In [1]: import numpy as np

In [2]: from numpy import linalg as LA

In [3]: np.set_printoptions(precision=2, suppress=True, linewidth=200, floatmode="fixed")

In [4]: rnd = lambda a: np.round(a, 2) + 0

In [5]: feats = np.load("layer12.npy")

In [6]: feats
Out[6]: 
array([[ 0.08, -0.04, -0.04],
       [ 0.20, -0.10, -0.10],
       [ 0.45, -0.24, -0.24],
       [ 0.76, -0.46, -0.46],
       [-0.16,  0.08,  0.08],
       [-0.31,  0.16,  0.16],
       [ 0.20, -0.10, -0.10],
       [ 0.64, -0.36, -0.36],
       [ 0.38, -0.20, -0.20],
       [-0.54,  0.29,  0.29],
       [ 0.00,  0.00,  0.00],
       [-0.08,  0.04,  0.04],
       [-0.38,  0.20,  0.20],
       [ 0.16, -0.08, -0.08],
       [ 0.04, -0.02, -0.02]])

In [7]: # columns 1 and 2 are equal

In [8]: x = np.array([2, -5, 7])

In [9]: rnd(np.einsum("ij,j->i", feats, x))
Out[9]: array([ 0.08,  0.20,  0.42,  0.60, -0.16, -0.30,  0.20,  0.56,  0.36, -0.50,  0.00, -0.08, -0.36,  0.16,  0.04])

In [10]: (feats @ x).argmax()
Out[10]: np.int64(3)

In [11]: [round(float(x), 2) for x in LA.svd(feats, compute_uv=False)[:3]]
Out[11]: [1.81, 0.06, 0.0]

In [12]: LA.cond(feats) > 100
Out[12]: np.True_

In [13]: np.argsort(-LA.norm(feats, axis=0).round(6), kind="stable")[:3]
Out[13]: array([0, 1, 2])

In [14]: LA.matrix_rank(feats, rtol=0.1)
Out[14]: np.int64(1)

In [15]: rnd(LA.norm(feats, 2) / LA.norm(feats))
Out[15]: np.float64(1.0)

In [16]: cent = feats[[7, 12]].astype(float)

In [17]: for _ in range(3):
    ...:     idx = LA.norm(feats[:, None] - cent, axis=-1).argmin(axis=1)
    ...:     cent = np.array([feats[idx == j].mean(axis=0) for j in range(2)])
    ...: 

In [18]: idx
Out[18]: array([1, 0, 0, 0, 1, 1, 0, 0, 0, 1, 1, 1, 1, 0, 1])

In [19]: rnd(cent)
Out[19]: 
array([[ 0.40, -0.22, -0.22],
       [-0.17,  0.09,  0.09]])

In [20]: np.abs(cent[1] - cent[0]).argmax()
Out[20]: np.int64(0)

In [21]: rng = np.random.default_rng(533)

In [22]: M2 = feats + rng.integers(-2, 3, (15, 2)) @ rng.integers(-2, 3, (2, 3))

In [23]: rnd(M2)
Out[23]: 
array([[-0.92, -2.04, -0.04],
       [-0.80, -3.10,  0.90],
       [ 3.45,  3.76,  1.76],
       [ 1.76,  2.54, -1.46],
       [-3.16, -3.92, -1.92],
       [ 0.69,  3.16, -0.84],
       [-1.80, -2.10, -2.10],
       [ 1.64,  2.64, -1.36],
       [ 3.38,  4.80,  0.80],
       [-0.54, -1.71,  2.29],
       [-2.00, -2.00, -2.00],
       [ 1.92,  3.04,  1.04],
       [-2.38, -1.80, -1.80],
       [-0.84, -3.08,  0.92],
       [ 0.04, -1.02,  0.98]])

In [24]: rnd(M2 - feats)
Out[24]: 
array([[-1.00, -2.00,  0.00],
       [-1.00, -3.00,  1.00],
       [ 3.00,  4.00,  2.00],
       [ 1.00,  3.00, -1.00],
       [-3.00, -4.00, -2.00],
       [ 1.00,  3.00, -1.00],
       [-2.00, -2.00, -2.00],
       [ 1.00,  3.00, -1.00],
       [ 3.00,  5.00,  1.00],
       [ 0.00, -2.00,  2.00],
       [-2.00, -2.00, -2.00],
       [ 2.00,  3.00,  1.00],
       [-2.00, -2.00, -2.00],
       [-1.00, -3.00,  1.00],
       [ 0.00, -1.00,  1.00]])

In [25]: rnd(LA.svd(M2 - feats, compute_uv=False))
Out[25]: array([13.41,  5.75,  0.00])
